$ ipython --no-banner

In [1]: import numpy as np

In [2]: np.set_printoptions(precision=2, suppress=True, linewidth=160)

In [3]: def rnd(a):
   ...:     return np.round(a, 2) + 0
   ...: 

In [4]: W0 = np.array([[-1.1, 1.6, -0.5, -1.5, 0.6],
   ...:     [0.0, 1.2, -0.1, -1.0, 0.8],
   ...:     [0.3, -0.8, -0.1, 0.2, 0.1],
   ...:     [-0.4, -0.8, 0.6, -0.4, -2.0],
   ...:     [-1.4, 0.8, 0.2, 0.3, -0.3],
   ...:     [-0.3, 1.6, 0.1, 1.0, 0.7],
   ...:     [-1.1, 0.2, -1.8, -0.2, 0.1],
   ...:     [-0.1, -1.6, 1.5, -0.8, -0.5],
   ...:     [-0.1, -0.8, -0.1, -0.8, 1.2],
   ...:     [1.1, 1.7, -0.6, -0.8, 0.9],
   ...:     [1.7, -2.1, 0.2, -0.9, 1.8],
   ...:     [1.4, 0.0, -0.2, 0.3, 1.3]])

In [5]: rng = np.random.default_rng(13)

In [6]: W0[:, 2] = 4 * W0[:, 4] + 0.3 * rng.normal(size=12)

In [7]: rnd(W0)
Out[7]: 
array([[-1.1 ,  1.6 ,  2.95, -1.5 ,  0.6 ],
       [ 0.  ,  1.2 ,  2.28, -1.  ,  0.8 ],
       [ 0.3 , -0.8 ,  0.69,  0.2 ,  0.1 ],
       [-0.4 , -0.8 , -7.98, -0.4 , -2.  ],
       [-1.4 ,  0.8 , -0.8 ,  0.3 , -0.3 ],
       [-0.3 ,  1.6 ,  2.92,  1.  ,  0.7 ],
       [-1.1 ,  0.2 ,  0.95, -0.2 ,  0.1 ],
       [-0.1 , -1.6 , -1.99, -0.8 , -0.5 ],
       [-0.1 , -0.8 ,  4.65, -0.8 ,  1.2 ],
       [ 1.1 ,  1.7 ,  3.77, -0.8 ,  0.9 ],
       [ 1.7 , -2.1 ,  7.33, -0.9 ,  1.8 ],
       [ 1.4 ,  0.  ,  5.09,  0.3 ,  1.3 ]])

In [8]: Xc = W0 - W0.mean(axis=0)

In [9]: Uu, sig, vt = np.linalg.svd(Xc, full_matrices=False)

In [10]: rnd(np.abs(vt[-1]))
Out[10]: array([0.05, 0.01, 0.24, 0.02, 0.97])

In [11]: rnd(sig)
Out[11]: array([13.75,  4.61,  2.43,  2.19,  0.29])

In [12]: rnd((sig ** 2).sum() ** 2 / (sig ** 4).sum())
Out[12]: np.float64(1.35)

In [13]: np.searchsorted(np.cumsum(sig ** 2) / (sig ** 2).sum(), 0.9) + 1
Out[13]: np.int64(2)

In [14]: x0 = np.array([-1, 0, -3, -2, 0])

In [15]: y = W0 @ x0

In [16]: rnd(np.linalg.solve(W0.T @ W0, W0.T @ y))
Out[16]: array([-1.,  0., -3., -2.,  0.])

In [17]: np.linalg.solve(W0, y)
LinAlgError: Last 2 dimensions of the array must be square


In [18]: y = y + 0.02 * rng.normal(size=12)

In [19]: rnd(y)
Out[19]: array([ -4.75,  -4.82,  -2.75,  25.13,   3.21, -10.48,  -1.31,   7.67, -12.21, -10.81, -21.85, -17.25])

In [20]: b, *_ = np.linalg.lstsq(W0, y)

In [21]: rnd(b)
Out[21]: array([-1.  , -0.01, -3.  , -2.01,  0.  ])

In [22]: [round(float(np.linalg.norm(np.linalg.solve(W0.T @ W0 + lam * np.eye(5), W0.T @ y))), 2) for lam in (0, 1, 10, 100)]
Out[22]: [3.74, 3.5, 2.93, 2.0]

In [23]: rnd(np.linalg.norm(y - W0 @ b))
Out[23]: np.float64(0.05)

In [24]: hat = W0 @ np.linalg.solve(W0.T @ W0, W0.T)

In [25]: rnd(np.diag(hat))
Out[25]: array([0.65, 0.75, 0.1 , 0.46, 0.25, 0.34, 0.27, 0.25, 0.38, 0.68, 0.61, 0.25])

In [26]: rnd(hat @ W0[:, 4])
Out[26]: array([ 0.6,  0.8,  0.1, -2. , -0.3,  0.7,  0.1, -0.5,  1.2,  0.9,  1.8,  1.3])

In [27]: np.allclose(hat @ hat, hat)
Out[27]: True

In [28]: out = np.array([[0, 1, 0], [0, -1, 2], [0, 1, -1], [-1, 2, 0], [2, 2, 1]])

In [29]: W2 = np.array([[3, 0, 3, 3, 3, 0], [1, 0, 3, 3, 2, 0], [0, 3, 2, 2, 0, 0]])

In [30]: E = out @ W2 + 0.1 * rng.normal(size=(5, 6))

In [31]: rnd(E)
Out[31]: 
array([[ 1.03,  0.15,  2.9 ,  3.13,  1.85,  0.03],
       [-0.89,  6.02,  0.96,  0.92, -2.03,  0.11],
       [ 1.09, -3.03,  0.88,  1.07,  1.86, -0.05],
       [-1.07,  0.07,  3.02,  3.05,  1.03, -0.07],
       [ 8.05,  3.14, 14.  , 14.06,  9.99,  0.1 ]])

In [32]: Uu, sig, vt = np.linalg.svd(E)

In [33]: rnd(sig)
Out[33]: array([24.66,  7.39,  2.75,  0.25,  0.05])

In [34]: out = Uu[:, :3] @ np.diag(sig[:3]) @ vt[:3]

In [35]: np.linalg.matrix_rank(out)
Out[35]: np.int64(3)

In [36]: t3 = np.stack([E, 2 * E, E[::-1]])

In [37]: np.linalg.matrix_rank(t3.reshape(3, -1))
Out[37]: np.int64(2)

In [38]: t3.shape
Out[38]: (3, 5, 6)

In [39]: data = np.loadtxt("mat.csv", delimiter=",")

In [40]: data
Out[40]: 
array([[2., 0., 0.],
       [2., 1., 0.],
       [3., 3., 3.],
       [0., 2., 2.],
       [1., 2., 1.],
       [0., 1., 1.],
       [3., 3., 3.],
       [1., 3., 1.]])

In [41]: out = np.array([[0, 3, 4], [5, 5, 5], [1, 2, 3]])

In [42]: np.linalg.matrix_rank(np.vstack([data, out.T]))
Out[42]: np.int64(3)

In [43]: np.einsum("ik,kj->ij", data, out)
Out[43]: 
array([[ 0.,  6.,  8.],
       [ 5., 11., 13.],
       [18., 30., 36.],
       [12., 14., 16.],
       [11., 15., 17.],
       [ 6.,  7.,  8.],
       [18., 30., 36.],
       [16., 20., 22.]])

In [44]: np.vstack([data, out.T]).shape
Out[44]: (11, 3)

In [45]: np.einsum("ik,kj->ji", data, out)
Out[45]: 
array([[ 0.,  5., 18., 12., 11.,  6., 18., 16.],
       [ 6., 11., 30., 14., 15.,  7., 30., 20.],
       [ 8., 13., 36., 16., 17.,  8., 36., 22.]])

In [46]: np.linalg.matrix_rank(data @ out)
Out[46]: np.int64(3)

In [47]: rnd(np.linalg.norm(data, "nuc"))
Out[47]: np.float64(13.3)

In [48]: rnd(np.linalg.norm(data, axis=0))
Out[48]: array([5.29, 6.08, 5.  ])

In [49]: rnd(np.linalg.norm(data) ** 2 / np.linalg.norm(data, 2) ** 2)
Out[49]: np.float64(1.13)

In [50]: data[5] @ data[0]
Out[50]: np.float64(0.0)

In [51]: rnd(np.linalg.norm(data[5], 1)), rnd(np.linalg.norm(data[5], np.inf))
Out[51]: (np.float64(2.0), np.float64(1.0))

In [52]: np.linalg.norm(data, axis=1).argmax()
Out[52]: np.int64(2)

In [53]: feats = np.load("dump.npy")

In [54]: feats
Out[54]: 
array([[ 0.01,  2.43,  0.56,  0.01, -1.26],
       [-0.5 , -0.98,  1.8 , -0.88,  0.32],
       [-1.26, -0.08,  0.2 ,  0.49,  0.76]])

In [55]: ang = np.radians(135)

In [56]: R = np.eye(5)

In [57]: R[4, 4] = R[3, 3] = np.cos(ang)

In [58]: R[4, 3], R[3, 4] = -np.sin(ang), np.sin(ang)

In [59]: rnd(R)
Out[59]: 
array([[ 1.  ,  0.  ,  0.  ,  0.  ,  0.  ],
       [ 0.  ,  1.  ,  0.  ,  0.  ,  0.  ],
       [ 0.  ,  0.  ,  1.  ,  0.  ,  0.  ],
       [ 0.  ,  0.  ,  0.  , -0.71,  0.71],
       [ 0.  ,  0.  ,  0.  , -0.71, -0.71]])

In [60]: out = feats @ R.T

In [61]: rnd(out)
Out[61]: 
array([[ 0.01,  2.43,  0.56, -0.9 ,  0.88],
       [-0.5 , -0.98,  1.8 ,  0.85,  0.4 ],
       [-1.26, -0.08,  0.2 ,  0.19, -0.88]])

In [62]: np.allclose(feats @ feats.T, out @ out.T)
Out[62]: True

In [63]: rnd(np.linalg.svd(feats, compute_uv=False)), rnd(np.linalg.svd(out, compute_uv=False))
Out[63]: (array([3.  , 2.1 , 1.46]), array([3.  , 2.1 , 1.46]))
